$ python -q
>>> import numpy as np
>>> np.set_printoptions(precision=2, suppress=True, linewidth=100, floatmode="fixed")
>>> rd = lambda a: np.round(a, 2) + 0
>>> X = np.loadtxt("a.csv", delimiter=",")
>>> X
array([[ -3.00,  -3.00,  -3.00,  -3.00,  -3.00,  -3.00],
       [ -3.00,  -6.00,  -6.00,  -6.00,  -6.00,  -6.00],
       [ -3.00,  -6.00,  -9.00,  -9.00,  -9.00,  -9.00],
       [ -3.00,  -6.00,  -9.00, -12.00, -12.00, -12.00],
       [ -3.00,  -6.00,  -9.00, -12.00, -15.00, -15.00],
       [ -3.00,  -6.00,  -9.00, -12.00, -15.00, -18.00]])
>>> # symmetric
>>> A2 = X[0, 0] * X[1:] - np.outer(X[1:, 0], X[0])
>>> A2
array([[ 0.00,  9.00,  9.00,  9.00,  9.00,  9.00],
       [ 0.00,  9.00, 18.00, 18.00, 18.00, 18.00],
       [ 0.00,  9.00, 18.00, 27.00, 27.00, 27.00],
       [ 0.00,  9.00, 18.00, 27.00, 36.00, 36.00],
       [ 0.00,  9.00, 18.00, 27.00, 36.00, 45.00]])
>>> np.linalg.matrix_rank(A2), np.linalg.matrix_rank(X)
(np.int64(5), np.int64(6))
>>> X[:, 0] / X[0, 0]
array([1.00, 1.00, 1.00, 1.00, 1.00, 1.00])
>>> A2 = X / np.linalg.norm(X, axis=1, keepdims=True)
>>> G = A2 @ A2.T
>>> (np.abs(G) > 0.9).astype(int)
array([[1, 1, 1, 1, 1, 0],
       [1, 1, 1, 1, 1, 1],
       [1, 1, 1, 1, 1, 1],
       [1, 1, 1, 1, 1, 1],
       [1, 1, 1, 1, 1, 1],
       [0, 1, 1, 1, 1, 1]])
>>> rd(np.linalg.norm(A2, axis=1))
array([1.00, 1.00, 1.00, 1.00, 1.00, 1.00])
>>> np.argwhere(np.triu(np.abs(G) > 0.95, 1))
array([[0, 1],
       [0, 2],
       [1, 2],
       [1, 3],
       [1, 4],
       [2, 3],
       [2, 4],
       [2, 5],
       [3, 4],
       [3, 5],
       [4, 5]])
